$ python -q
>>> import numpy as np
>>> import numpy.linalg as la
>>> np.set_printoptions(precision=1, suppress=True, linewidth=200)
>>> A = 2 * np.eye(4) + np.ones((4, 4))
>>> print(A)
[[3. 1. 1. 1.]
 [1. 3. 1. 1.]
 [1. 1. 3. 1.]
 [1. 1. 1. 3.]]
>>> print(A.ravel(order="F"))
[3. 1. 1. 1. 1. 3. 1. 1. 1. 1. 3. 1. 1. 1. 1. 3.]
>>> print(A.reshape(-1, 2))
[[3. 1.]
 [1. 1.]
 [1. 3.]
 [1. 1.]
 [1. 1.]
 [3. 1.]
 [1. 1.]
 [1. 3.]]
>>> blk = A.reshape(4, 2, -1)
>>> print(np.swapaxes(blk, 1, 2)[1])
[[1. 1.]
 [3. 1.]]
>>> print(blk.shape)
(4, 2, 2)
>>> print(np.einsum("ihd,ihd->ih", blk, blk))
[[10.  2.]
 [10.  2.]
 [ 2. 10.]
 [ 2. 10.]]
>>> hat = np.triu(np.array([[1, 1, 1, 3], [2, 3, 3, 1], [1, 2, 1, 1], [0, 3, 3, 1]]), 1) + np.eye(4)
>>> Y = hat @ A @ la.inv(hat)
>>> print(round(float(la.det(Y)), 1))
48.0
>>> print(hat @ A - A @ hat)
[[ 5.  4.  1.  0.]
 [ 4.  3.  0. -1.]
 [ 1.  0. -3. -4.]
 [ 0. -1. -4. -5.]]
>>> print(Y)
[[  8.   0.   0. -12.]
 [  5.   2.   0. -10.]
 [  2.   0.   2.  -4.]
 [  1.   0.   0.   0.]]
>>> print(np.trace(Y), np.trace(A))
12.0 12.0
>>> x0 = np.ones(4)
>>> for _ in range(6):
...     x0 = A @ x0
...     x0 /= la.norm(x0)
...     print(round(x0 @ A @ x0, 1))
... 
6.0
6.0
6.0
6.0
6.0
6.0
>>> print(x0)
[0.5 0.5 0.5 0.5]
>>> print(round(float(la.eigvalsh(A)[-1]), 1))
6.0
>>> rng = np.random.default_rng(9324)
>>> idx = rng.permutation(4)
>>> print(idx)
[0 3 2 1]
>>> Y = A[idx][:, idx]
>>> print(np.trace(Y))
12.0
>>> print(np.allclose(Y, A))
True
>>> print(round(la.det(Y), 1), round(la.det(A[idx]), 1))
48.0 -48.0
>>> M = np.load("mat.npy")
>>> print(M)
[[ 0 -3  0 -3]
 [-1 -1 -1 -1]
 [ 0 -3  0 -3]
 [-1 -1 -1 -1]]
>>> U, sig, vt = la.svd(M)
>>> print(sig.round(1) + 0)
[6.4 1.9 0.  0. ]
>>> Y = U[:, :2] @ np.diag(sig[:2]) @ vt[:2]
>>> print(np.round(np.abs(M - Y).max(), 1))
0.0
>>> Y = np.array([[1, 1], [1, -1]])
>>> m1 = np.kron(Y, np.kron(Y, Y))[rng.permutation(8)][:3]
>>> print(m1)
[[ 1 -1  1 -1 -1  1 -1  1]
 [ 1 -1 -1  1 -1  1  1 -1]
 [ 1  1 -1 -1  1  1 -1 -1]]
>>> U, sig, vt = la.svd(m1, full_matrices=False)
>>> print(np.round(U.T @ U, 1) + 0)
[[1. 0. 0.]
 [0. 1. 0.]
 [0. 0. 1.]]
>>> print(np.cumsum(sig ** 2) / np.sum(sig ** 2))
[0.3 0.7 1. ]
